% ipython --no-banner

In [1]: import numpy as np

In [2]: np.set_printoptions(precision=2, suppress=True, linewidth=140, floatmode="fixed")

In [3]: data = np.tril(np.array([[-8, 7, 4, -1], [9, -1, 0, -8], [8, -9, -1, -8], [1, 6, -4, 9]]), -1) + np.eye(4, dtype=int)

In [4]: print(data)
[[ 1  0  0  0]
 [ 9  1  0  0]
 [ 8 -9  1  0]
 [ 1  6 -4  1]]

In [5]: P = np.triu(np.array([[3, 3, 1, 1], [1, 0, 3, 0], [3, 0, 1, 0], [1, 1, 3, 2]]), 1) + np.eye(4)

In [6]: B = P @ data @ np.linalg.inv(P)

In [7]: print(B)
[[  37.00 -111.00  293.00  -36.00]
 [  33.00 -125.00  345.00  -33.00]
 [   8.00  -33.00   92.00   -8.00]
 [   1.00    3.00  -14.00    0.00]]

In [8]: print(P @ data - data @ P)
[[ 36.00  -3.00  -4.00   0.00]
 [ 24.00 -54.00  -9.00  -9.00]
 [  0.00 -24.00  19.00  -8.00]
 [  0.00  -3.00 -19.00  -1.00]]

In [9]: print(np.trace(B), np.trace(data))
4.0 4

In [10]: print(B.reshape(-1, 2))
[[  37.00 -111.00]
 [ 293.00  -36.00]
 [  33.00 -125.00]
 [ 345.00  -33.00]
 [   8.00  -33.00]
 [  92.00   -8.00]
 [   1.00    3.00]
 [ -14.00    0.00]]

In [11]: print(B.reshape(2, -1))
[[  37.00 -111.00  293.00  -36.00   33.00 -125.00  345.00  -33.00]
 [   8.00  -33.00   92.00   -8.00    1.00    3.00  -14.00    0.00]]

In [12]: T = B.reshape(4, 2, -1)

In [13]: print(np.swapaxes(T, 1, 2)[2])
[[  8.00  92.00]
 [-33.00  -8.00]]

In [14]: print(T.sum(axis=1))
[[ 330.00 -147.00]
 [ 378.00 -158.00]
 [ 100.00  -41.00]
 [ -13.00    3.00]]

In [15]: print(np.einsum("ihd,jhd->hij", T, T).shape)
(2, 4, 4)

In [16]: left, sv, Vt = np.linalg.svd(data)

In [17]: print(np.argmax(sv[:-1] / (sv[1:] + 1e-6)) + 1)
3

In [18]: print(sv.round(2) + 0)
[13.95  9.06  2.51  0.00]

In [19]: B = left[:, :3] @ np.diag(sv[:3]) @ Vt[:3]

In [20]: print(round(np.linalg.norm(data - B, 2), 2), np.round(sv[3], 2))
0.0 0.0

In [21]: print(np.linalg.matrix_rank(data, rtol=0.05))
3

In [22]: print(np.linalg.matrix_rank(B))
3

In [23]: print(B.round(2) + 0)
[[ 1.00  0.00  0.00  0.00]
 [ 9.00  1.00  0.00  0.00]
 [ 8.00 -9.00  1.00  0.00]
 [ 1.00  6.00 -4.00  1.00]]

In [24]: print(round(np.linalg.norm(data - B) / np.linalg.norm(data), 2))
0.0

In [25]: print(np.poly(data))
[ 1.00 -4.00  6.00 -4.00  1.00]

In [26]: print(round(np.linalg.eigvals(data).sum().real, 2))
4.0

In [27]: print(round(np.linalg.det(data.T), 2))
1.0

In [28]: print(round(float(np.linalg.det(data[::-1])), 2))
1.0

In [29]: print(np.allclose(data, data.T))
False

In [30]: print(np.trace(data))
4

In [31]: print(np.round(np.linalg.det(data), 2))
1.0

In [32]: print(round(float(np.abs(np.linalg.eigvals(data)).max()), 2))
1.0

In [33]: print(np.allclose(data @ data.T, data.T @ data))
False

In [34]: print(np.sort(np.abs(np.linalg.eigvals(data))))
[1.00 1.00 1.00 1.00]

In [35]: A = np.loadtxt("w.csv", delimiter=",")

In [36]: print(A)
[[0.00 0.00 2.00 3.00 0.00 2.00 2.00 0.00 1.00 3.00 2.00 2.00 2.00]
 [3.00 2.00 2.00 2.00 1.00 2.00 3.00 3.00 0.00 3.00 1.00 2.00 3.00]
 [2.00 3.00 0.00 2.00 2.00 3.00 2.00 1.00 3.00 2.00 0.00 2.00 2.00]
 [1.00 0.00 0.00 3.00 3.00 2.00 1.00 0.00 1.00 2.00 2.00 2.00 1.00]
 [3.00 2.00 2.00 3.00 3.00 0.00 2.00 0.00 3.00 2.00 2.00 0.00 2.00]
 [2.00 1.00 1.00 3.00 3.00 0.00 0.00 3.00 3.00 1.00 2.00 1.00 1.00]
 [1.00 0.00 3.00 1.00 2.00 1.00 0.00 2.00 3.00 1.00 1.00 2.00 2.00]
 [1.00 3.00 0.00 2.00 3.00 0.00 0.00 2.00 2.00 2.00 1.00 2.00 1.00]]

In [37]: print(A.shape)
(8, 13)

In [38]: print(A.mean(axis=0))
[1.62 1.38 1.25 2.38 2.12 1.25 1.25 1.38 2.00 2.00 1.38 1.62 1.75]

In [39]: print(A.sum(axis=1))
[19.00 27.00 24.00 18.00 24.00 21.00 19.00 19.00]

In [40]: print(np.count_nonzero(A))
84

In [41]: print(A.sum(axis=0))
[13.00 11.00 10.00 19.00 17.00 10.00 10.00 11.00 16.00 16.00 11.00 13.00 14.00]

In [42]: print(np.abs(A).max())
3.0

In [43]: print(np.round(np.linalg.norm(A), 2))
19.82

In [44]: print(np.linalg.svd(A, compute_uv=False))
[17.30  5.58  4.34  4.01  3.51  2.98  2.03  1.49]

In [45]: r0, g = A[2], A[5]

In [46]: print(r0 @ g)
37.0

In [47]: print(r0 @ r0)
56.0

In [48]: p = (r0 @ g) / (r0 @ r0) * r0

In [49]: print(p)
[1.32 1.98 0.00 1.32 1.32 1.98 1.32 0.66 1.98 1.32 0.00 1.32 1.32]

In [50]: print(g - p)
[ 0.68 -0.98  1.00  1.68  1.68 -1.98 -1.32  2.34  1.02 -0.32  2.00 -0.32 -0.32]

In [51]: print(round((g - p) @ r0, 2))
0.0

In [52]: print(np.linalg.matrix_rank(np.outer(r0, g)))
1

In [53]: x0 = np.array([2, -1, 2, 0, -3, 0, -3, 3, 0, -3, -3, -2, -2])

In [54]: a = np.maximum(A @ x0, 0)

In [55]: print(a)
[0.00 0.00 0.00 0.00 0.00 0.00 0.00 0.00]

In [56]: print(np.maximum(A @ (3 * x0), 0))
[0.00 0.00 0.00 0.00 0.00 0.00 0.00 0.00]

In [57]: B = A / np.linalg.norm(A, axis=1, keepdims=True)

In [58]: C2 = B @ B.T

In [59]: print(np.linalg.norm(B, axis=1))
[1.00 1.00 1.00 1.00 1.00 1.00 1.00 1.00]

In [60]: print(C2[5])
[0.54 0.66 0.71 0.74 0.83 1.00 0.82 0.87]

In [61]: K = np.array([[0.1, -0.5, 0.5, -0.7, -2.6, 0.8, 2.5],
    ...:     [0.0, -1.6, 0.1, 1.1, 0.1, -0.7, 0.8],
    ...:     [0.4, -1.5, -0.8, 0.2, -2.0, 1.7, 1.2],
    ...:     [0.7, -0.9, -1.0, -1.3, 0.5, 0.6, 0.3],
    ...:     [-0.8, -1.3, -0.4, -1.0, 0.6, 0.0, 0.9],
    ...:     [-0.7, 0.6, 1.8, -0.7, -0.6, 0.6, 0.5],
    ...:     [0.5, 0.2, -1.0, 0.8, -0.9, 0.9, -0.3],
    ...:     [-0.8, 1.2, -0.7, 0.5, 0.4, -0.9, -0.3],
    ...:     [0.6, -0.8, -0.4, -1.5, -0.4, -0.5, -1.4],
    ...:     [0.5, 0.1, 1.7, 0.5, -1.8, 1.5, 0.1],
    ...:     [0.7, -1.0, -1.4, -1.7, -0.3, -0.6, 1.5]])

In [62]: print(K)
[[ 0.10 -0.50  0.50 -0.70 -2.60  0.80  2.50]
 [ 0.00 -1.60  0.10  1.10  0.10 -0.70  0.80]
 [ 0.40 -1.50 -0.80  0.20 -2.00  1.70  1.20]
 [ 0.70 -0.90 -1.00 -1.30  0.50  0.60  0.30]
 [-0.80 -1.30 -0.40 -1.00  0.60  0.00  0.90]
 [-0.70  0.60  1.80 -0.70 -0.60  0.60  0.50]
 [ 0.50  0.20 -1.00  0.80 -0.90  0.90 -0.30]
 [-0.80  1.20 -0.70  0.50  0.40 -0.90 -0.30]
 [ 0.60 -0.80 -0.40 -1.50 -0.40 -0.50 -1.40]
 [ 0.50  0.10  1.70  0.50 -1.80  1.50  0.10]
 [ 0.70 -1.00 -1.40 -1.70 -0.30 -0.60  1.50]]

In [63]: print(np.unravel_index(np.abs(K).argmax(), K.shape))
(np.int64(0), np.int64(4))

In [64]: print(np.count_nonzero(K))
75

In [65]: print(K - K[0])
[[ 0.00  0.00  0.00  0.00  0.00  0.00  0.00]
 [-0.10 -1.10 -0.40  1.80  2.70 -1.50 -1.70]
 [ 0.30 -1.00 -1.30  0.90  0.60  0.90 -1.30]
 [ 0.60 -0.40 -1.50 -0.60  3.10 -0.20 -2.20]
 [-0.90 -0.80 -0.90 -0.30  3.20 -0.80 -1.60]
 [-0.80  1.10  1.30  0.00  2.00 -0.20 -2.00]
 [ 0.40  0.70 -1.50  1.50  1.70  0.10 -2.80]
 [-0.90  1.70 -1.20  1.20  3.00 -1.70 -2.80]
 [ 0.50 -0.30 -0.90 -0.80  2.20 -1.30 -3.90]
 [ 0.40  0.60  1.20  1.20  0.80  0.70 -2.40]
 [ 0.60 -0.50 -1.90 -1.00  2.30 -1.40 -1.00]]

In [66]: print(round(np.linalg.norm(K), 2))
8.78

In [67]: print(K.sum(axis=1))
[ 0.10 -0.20 -0.80 -1.10 -2.00  1.50  0.20 -0.60 -4.40  2.60 -2.80]

In [68]: print(K.mean(axis=0))
[ 0.11 -0.50 -0.15 -0.35 -0.64  0.31  0.53]
